$ python -q
>>> import numpy as np
>>> np.set_printoptions(precision=1, suppress=True, linewidth=100)
>>> K = np.load("m.npy")
>>> K
array([[-3, -2,  1, -2],
       [-2, -3, -2,  1],
       [ 1, -2, -3, -2],
       [-2,  1, -2, -3]])
>>> # symmetric
>>> rng = np.random.default_rng(475328)
>>> idx = rng.permutation(4)
>>> idx
array([2, 1, 3, 0])
>>> M2 = K[idx][:, idx]
>>> round(float(np.linalg.det(M2)), 1), np.round(np.linalg.det(K[idx]), 1)
(-192.0, np.float64(-192.0))
>>> np.sort(np.abs(np.linalg.eigvals(M2)))
array([2., 4., 4., 6.])
>>> ev, vecs = np.linalg.eigh(K)
>>> vecs @ np.diag(ev) @ vecs.T
array([[-3., -2.,  1., -2.],
       [-2., -3., -2.,  1.],
       [ 1., -2., -3., -2.],
       [-2.,  1., -2., -3.]])
>>> left, sigma, Vt = np.linalg.svd(K, full_matrices=False)
>>> sigma
array([6., 4., 4., 2.])
>>> (sigma > 1e-8).sum()
np.int64(4)
>>> np.round(np.sqrt((sigma ** 2).sum()), 1), np.round(np.linalg.norm(K), 1)
(np.float64(8.5), np.float64(8.5))
>>> np.round(left.T @ K @ Vt.T, 1) + 0
array([[6., 0., 0., 0.],
       [0., 4., 0., 0.],
       [0., 0., 4., 0.],
       [0., 0., 0., 2.]])
>>> left.shape, sigma.shape, Vt.shape
((4, 4), (4,), (4, 4))
>>> sigma / sigma[0]
array([1. , 0.7, 0.7, 0.3])
>>> M2 = np.array([[0, 0], [1, 1]])
>>> Z = np.array([[1, -2], [2, 2]])
>>> mat = np.block([[M2, np.zeros((2, 2))], [np.zeros((2, 2)), Z]])
>>> mat
array([[ 0.,  0.,  0.,  0.],
       [ 1.,  1.,  0.,  0.],
       [ 0.,  0.,  1., -2.],
       [ 0.,  0.,  2.,  2.]])
>>> # splits into 2 blocks
>>> r0, r1 = K[3], K[2]
>>> r0 @ r1
np.int64(8)
>>> p = (r0 @ r1) / (r0 @ r0) * r0
>>> r1 - p
array([ 1.9, -2.4, -2.1, -0.7])
>>> np.linalg.matrix_rank(np.outer(r0, r1))
np.int64(1)
>>> np.round(np.linalg.norm(r0 + r1) ** 2 + np.linalg.norm(r0 - r1) ** 2, 1)
np.float64(72.0)
>>> (r1 - p) @ r0
np.float64(0.0)
>>> idx = rng.permutation(4)
>>> idx
array([2, 0, 3, 1])
>>> M2 = mat[idx][:, idx]
>>> np.sort(np.abs(np.linalg.eigvals(M2)))
array([0. , 1. , 2.4, 2.4])
>>> np.trace(M2)
np.float64(4.0)
>>> np.allclose(mat[:-1].T @ np.linalg.lstsq(mat[:-1].T, mat[-1])[0], mat[-1])
False
>>> P = np.triu(np.array([[-4, 9, -6, -6], [8, -6, 1, 8], [-9, -4, 6, -2], [-2, -7, 8, -2]]), 1) + np.eye(4)
>>> M2 = P @ mat @ np.linalg.inv(P)
>>> np.linalg.matrix_rank(M2)
np.int64(3)
>>> np.trace(M2), np.trace(mat)
(np.float64(4.0), np.float64(4.0))
>>> A = np.array([[-5, -1, -2], [-1, -4, 4], [-1, 5, 1], [1, -3, 0]])
>>> A
array([[-5, -1, -2],
       [-1, -4,  4],
       [-1,  5,  1],
       [ 1, -3,  0]])
>>> P = A @ np.linalg.solve(A.T @ A, A.T)
>>> np.diag(P)
array([1. , 1. , 0.8, 0.2])
>>> np.round(np.linalg.eigvalsh(P), 1) + 0
array([0., 1., 1., 1.])
>>> P.round(1) + 0
array([[ 1. ,  0. ,  0. , -0.1],
       [ 0. ,  1. ,  0. ,  0.1],
       [ 0. ,  0. ,  0.8, -0.4],
       [-0.1,  0.1, -0.4,  0.2]])
>>> np.linalg.matrix_rank(np.eye(4) - P)
np.int64(1)
>>> np.round((np.eye(4) - P) @ A, 1) + 0
array([[0., 0., 0.],
       [0., 0., 0.],
       [0., 0., 0.],
       [0., 0., 0.]])
>>> X = np.loadtxt("dump.csv", delimiter=",")
>>> X
array([[ 1.7, -0.6,  2.4],
       [ 0.6,  2.9,  0.3],
       [ 2.4, -0.3, -1.7]])
>>> M2 = np.array([[1, 1], [2, 0], [1, 0]])
>>> np.linalg.matrix_rank(np.vstack([X, M2.T]))
np.int64(3)
>>> np.round(X @ M2, 1) + 0
array([[2.9, 1.7],
       [6.8, 0.6],
       [0. , 2.4]])
>>> np.round(M2.T @ X.T, 1) + 0
array([[2.9, 6.8, 0. ],
       [1.7, 0.6, 2.4]])
>>> np.vstack([X, M2.T]).shape
(5, 3)
>>> np.linalg.matrix_rank(X @ M2)
np.int64(2)
>>> J = np.loadtxt("w.csv", delimiter=",")
>>> J
array([[ 1.8,  2.1,  0.2],
       [ 2. ,  2.3,  0.3],
       [ 2.4,  1.9, -0.2],
       [ 2.3,  1.8,  0.1],
       [ 1.8,  1.7,  0.5],
       [ 2.6,  2.1,  0.3],
       [ 1.6,  1.8,  0. ],
       [ 2.8,  2.4,  0.1],
       [ 1.9,  2.1, -0.1],
       [ 1.9,  1.8, -0.3],
       [ 1.9,  1.9,  0.2],
       [ 2.1,  1.8,  0. ],
       [ 2. ,  1.5, -0.1],
       [ 0. ,  2.3,  2.2],
       [ 0.2,  2.1,  2.2],
       [-0.2,  2.2,  1.8],
       [ 0. ,  1.9,  2.1],
       [-0.3,  2.1,  1.8],
       [ 0. ,  2.3,  1.8],
       [-0.1,  1.7,  2. ],
       [-0.3,  2.1,  1.5],
       [-0.2,  2.1,  1.9],
       [ 0.4,  2.5,  2.3],
       [ 0.1,  2.3,  2.1],
       [ 0.2,  2.3,  2.2],
       [-0.3,  1.7,  1.8]])
>>> Z = J[[17, 11]].astype(float)
>>> for _ in range(4):
...     idx = np.linalg.norm(J[:, None] - Z, axis=-1).argmin(axis=1)
...     Z = np.array([J[idx == j].mean(axis=0) for j in range(2)])
... 
>>> idx
array([1, 1, 1, 1, 1, 1, 1, 1, 1, 1, 1, 1, 1, 0, 0, 0, 0, 0, 0, 0, 0, 0, 0, 0, 0, 0])
>>> np.abs(Z[1] - Z[0]).argmax()
np.int64(0)
>>> np.bincount(idx)
array([13, 13])
>>> np.linalg.norm(J, axis=1)
array([2.8, 3.1, 3.1, 2.9, 2.5, 3.4, 2.4, 3.7, 2.8, 2.6, 2.7, 2.8, 2.5, 3.2, 3. , 2.8, 2.8, 2.8,
       2.9, 2.6, 2.6, 2.8, 3.4, 3.1, 3.2, 2.5])
>>> np.linalg.norm(J, axis=0)
array([ 7.7, 10.4,  7.2])
>>> w1 = np.array([[0, 1, 0, 0], [0, 2, 3, 1], [0, 3, 3, 1]])
>>> beta = np.array([0, -3, 2, -4])
>>> act = np.maximum(J @ w1 + beta, 0)
>>> np.linalg.matrix_rank(act)
np.int64(3)
>>> Z = np.array([[-9, -3, 3], [-3, 0, -7], [8, -1, -3], [5, 1, -7]])
>>> w1 @ Z
array([[ -3,   0,  -7],
       [ 23,  -2, -30],
       [ 20,  -2, -37]])
>>> Xs = J - J.mean(axis=0)
>>> vecs = np.linalg.svd(Xs)[2][:2]
>>> M2 = Xs - Xs @ vecs.T @ vecs
>>> np.round(np.cov(Xs @ vecs.T, rowvar=False), 1) + 0
array([[2.2, 0. ],
       [0. , 0.1]])
>>> np.linalg.norm(M2, axis=1).round(6).argmax()
np.int64(19)
>>> round(np.linalg.norm(M2) / np.linalg.norm(Xs), 1)
np.float64(0.1)
>>> data = np.loadtxt("data.csv", delimiter=",")
>>> data
array([[ 3.,  0., -3.],
       [ 0.,  0.,  0.],
       [ 0.,  0.,  0.]])
>>> # null space of dimension 2
>>> np.linalg.matrix_power(data - np.diag(np.diag(data)), 3)
array([[0., 0., 0.],
       [0., 0., 0.],
       [0., 0., 0.]])
>>> np.prod(np.diag(data)), round(float(np.linalg.det(data)), 1)
(np.float64(0.0), 0.0)
>>> np.sort(np.linalg.eigvals(data))
array([0., 0., 3.])
>>> data @ data
array([[ 9.,  0., -9.],
       [ 0.,  0.,  0.],
       [ 0.,  0.,  0.]])
>>> np.linalg.svd(data, compute_uv=False)
array([4.2, 0. , 0. ])
>>> np.unravel_index(np.abs(data).argmax(), data.shape)
(np.int64(0), np.int64(0))
>>> data.mean(axis=0)
array([ 1.,  0., -1.])
>>> data - data[0]
array([[ 0.,  0.,  0.],
       [-3.,  0.,  3.],
       [-3.,  0.,  3.]])
>>> np.zeros(3, 3)
Traceback (most recent call last):
  File "<python-input-90>", line 1, in <module>
    np.zeros(3, 3)
    ~~~~~~~~^^^^^^
TypeError: Cannot interpret '3' as a data type
>>> np.abs(data).max()
np.float64(3.0)
>>> data.sum(axis=0)
array([ 3.,  0., -3.])
>>> M2 = data + rng.integers(-2, 3, (3, 1)) @ rng.integers(-2, 3, (1, 3))
>>> M2
array([[-1.,  4., -1.],
       [ 4., -4., -2.],
       [ 2., -2., -1.]])
>>> np.round(np.linalg.svd(M2 - data, compute_uv=False), 1) + 0
array([9., 0., 0.])
>>> np.linalg.matrix_rank(M2 - data, tol=1e-8)
np.int64(1)
>>> cov = data.T @ data
>>> (data @ data.T).shape
(3, 3)
>>> np.diag(cov)
array([9., 0., 9.])
>>> cov
array([[ 9.,  0., -9.],
       [ 0.,  0.,  0.],
       [-9.,  0.,  9.]])
>>> np.trace(cov), (data ** 2).sum()
(np.float64(18.0), np.float64(18.0))
>>> x = np.array([2, 3, -2])
>>> h = np.maximum(cov @ x, 0)
>>> cov.T @ h
array([ 324.,    0., -324.])
>>> cov * (h > 1e-9)[:, None]
array([[ 9.,  0., -9.],
       [ 0.,  0.,  0.],
       [-0.,  0.,  0.]])
>>> np.maximum(cov @ (3 * x), 0)
array([108.,   0.,   0.])
